>>> import numpy as np
>>> from numpy import linalg as LA
>>> np.set_printoptions(precision=1, suppress=True, linewidth=200, floatmode="fixed")
>>> def rnd(a):
...     return np.round(a, 1) + 0
... 
>>> data = np.load("data.npy")
>>> data
array([[ -2.5,  -5.0,  -6.4,   0.2,   6.0,   1.4,   4.6,  -0.7,  -6.5,   3.0,  13.1,  -6.6,  -5.3,  -6.5],
       [  0.9,   5.7,  -7.6,   8.4,   1.2, -15.5,  -8.9,  -7.7,  11.6,  -3.6,  -3.8,   6.4,  -3.0,  -2.9],
       [  7.1,  -5.2, -11.1,  -1.0,  -2.8,  -0.4,  -5.3,   0.4,  -0.6,  15.6,   5.9,  -0.9,   8.6,   0.2],
       [ -2.5,  -8.7,   5.8,  -6.0,  -3.6,  18.3,  11.2,   6.1, -11.1,   0.5,   9.6,  -4.5,   4.3,   3.2],
       [ -9.9,  -7.3,  -3.2, -15.1,   8.9,  10.4,  10.9,   8.6,   2.4,  -4.5,   0.7,   0.4,  -3.7,   8.0],
       [-12.3,  -2.7,  -7.4,  -6.6,   3.8,  -2.3,  10.5,   0.0,  11.0, -11.0,   5.6,   8.7, -13.8,   9.2],
       [  1.7,   5.1,  -0.6,   3.8,   2.5,  -5.4,  -3.8,  -2.6,   3.1,  -3.7,  -5.0,   1.5,   0.9,  -1.6],
       [ -5.4,   2.0,   6.9,  -0.5,  16.0,   7.8,   1.6,   5.9,   1.6, -10.2, -13.6,  -7.0,   0.7,   2.5],
       [  0.0,  -4.9,   1.4,   1.0,   4.6,   6.7,   2.2,   2.1,  -3.7,   1.8,  -0.8,  -6.2,  10.4,   0.7],
       [  4.7,  -1.0,  -0.5,   0.9,  -8.5,  -2.5,  -3.7,  -1.2,  -1.5,   8.3,   0.0,  -0.7,   3.9,   0.2],
       [ -8.2,  -8.9,   1.6,  -8.2,  -7.4,  12.7,  21.6,   3.5,  -5.4,  -3.1,  13.4,  -0.3,  -3.8,  11.1],
       [  0.9,  -4.3,  -0.6,  -7.7,  -9.9,   2.8,   1.0,   4.8,  -5.4,   5.3,   6.1,   2.4,  -3.8,  -1.2],
       [ -2.1,   1.4,   8.6,  -4.5,  -4.9,   3.4,   3.8,   3.5,   0.8,  -7.6,  -6.3,   5.5,  -2.0,   5.4],
       [  4.3,  -9.9,   0.8,   0.3, -12.3,   9.4,   5.4,   2.5, -15.2,  11.6,  14.0,  -5.9,   9.0,  -1.8],
       [  3.0,  -0.5,   4.2,   0.6,  -6.4,   0.8,  -4.6,   3.1,  -1.5,   0.7,  -5.9,   1.4,   4.5,   2.0],
       [ -8.1,  -3.5,   4.6,  -6.0,  -0.3,   9.1,  15.3,   1.7,  -2.1,  -6.6,   6.8,  -0.4,  -8.5,   4.1],
       [  3.5,  11.2,   0.9,   7.5,  -1.0, -14.0,  -9.4,  -7.5,   8.5,  -3.3,  -8.9,   5.0,  -2.1,  -2.2],
       [  6.8,   7.0, -20.0,   6.0,   0.8, -26.2, -25.3,  -6.8,  19.2,   7.8,  -6.6,  13.4,  -4.8,  -3.3],
       [ -1.3,  11.1,  -4.0,   5.3,  15.5, -16.1, -15.1,  -5.5,  16.9,  -7.3, -15.8,   4.9,  -4.5,  -5.2],
       [  5.8,  -5.6,  -5.4,   1.8, -11.7,  -0.7,  -3.9,   0.2,  -3.0,   9.0,   6.8,   3.0,   8.4,   2.6],
       [  8.6,   3.2,  -5.8,  10.2,  -3.6, -11.0, -13.9,  -5.1,   4.2,   7.9,  -6.3,   0.2,  11.3,  -2.3],
       [ -5.4,   9.1,   5.3,   4.8,  11.3,  -4.0,   3.4,  -4.7,   4.5, -12.5,  -7.4,  -2.9,  -6.4,  -2.1]])
>>> M2 = np.c_[data[:, :7] @ np.array([[0, 1, 3, 1, 0, 1, 0],
...     [3, 1, 2, 0, 0, 0, 3],
...     [3, 1, 3, 1, 0, 2, 2],
...     [0, 0, 1, 1, 0, 2, 3],
...     [2, 3, 2, 2, 1, 0, 0],
...     [2, 1, 1, 3, 3, 2, 3],
...     [0, 2, 2, 0, 1, 0, 3]]), np.array([-9, 6, 4, 9, -9, -6, 9, 2, -7, 4, 9, -8, 3, 4, -2, 4, 1, -9, 7, 9, 7, -3])]
>>> rnd(M2)
array([[ -19.4,   14.7,  -13.9,    7.5,   14.8,  -12.1,   -9.2,   -9.0],
       [ -34.3,  -30.7,  -31.2,  -42.4,  -54.2,  -28.5,  -46.1,    6.0],
       [ -55.3,  -28.6,  -40.0,  -11.8,   -9.3,  -17.9,  -57.9,    4.0],
       [  20.7,   24.5,   20.0,   45.0,   62.5,   33.7,   56.0,    9.0],
       [   7.1,   38.5,  -19.0,   20.8,   51.0,  -25.7,   -9.7,   -9.0],
       [ -27.3,    7.7,  -44.8,  -25.6,    7.4,  -44.9,  -18.1,   -6.0],
       [   7.7,    0.7,    9.3,   -6.3,  -17.5,   -2.7,   -2.1,    9.0],
       [  74.3,   62.5,   51.0,   56.4,   41.0,   23.0,   46.5,    2.0],
       [  12.1,   21.4,   15.7,   31.7,   26.9,   18.2,   17.8,   -7.0],
       [ -26.5,  -32.2,  -15.4,  -19.4,  -19.7,    0.5,  -19.9,    4.0],
       [ -11.3,   18.2,   -4.7,    8.5,   52.3,    4.0,   54.8,    9.0],
       [ -28.9,  -28.9,  -30.4,  -18.8,   -0.5,  -10.1,  -25.8,   -8.0],
       [  27.0,    4.2,   19.0,    2.4,    9.1,   12.9,   29.5,    3.0],
       [ -33.1,  -21.5,   -8.6,    9.0,   21.3,   25.3,   17.2,    4.0],
       [  -0.1,  -20.9,    0.0,   -2.6,   -8.6,   14.2,   -2.7,   -2.0],
       [  20.9,   31.8,   15.6,   17.2,   42.3,    7.3,   53.9,    4.0],
       [   6.3,  -20.2,    8.3,  -32.1,  -52.4,   -7.7,  -12.3,    1.0],
       [ -89.8,  -80.6,  -94.8,  -84.2, -103.1,  -73.6, -155.5,   -9.0],
       [  20.1,    6.0,   -3.7,  -17.3,  -47.9,  -30.9,  -52.4,    7.0],
       [ -57.8,  -48.8,  -40.1,  -23.3,  -17.7,   -2.8,  -36.0,    9.0],
       [ -37.0,  -43.6,  -21.0,  -27.2,  -50.5,   -4.6,  -46.1,    7.0],
       [  57.8,   45.7,   48.1,   15.3,    2.7,    6.8,   50.5,   -3.0]])
>>> rnd(LA.norm(M2 - data @ LA.lstsq(data, M2)[0], axis=0))
array([ 0.0,  0.0,  0.0,  0.0,  0.0,  0.0,  0.0, 19.0])
>>> LA.matrix_rank(M2)
np.int64(8)
>>> rnd(LA.lstsq(data, M2[:, 0])[0])
array([0.0, 3.0, 3.0, 0.0, 2.0, 2.0, 0.0, 0.0, 0.0, 0.0, 0.0, 0.0, 0.0, 0.0])
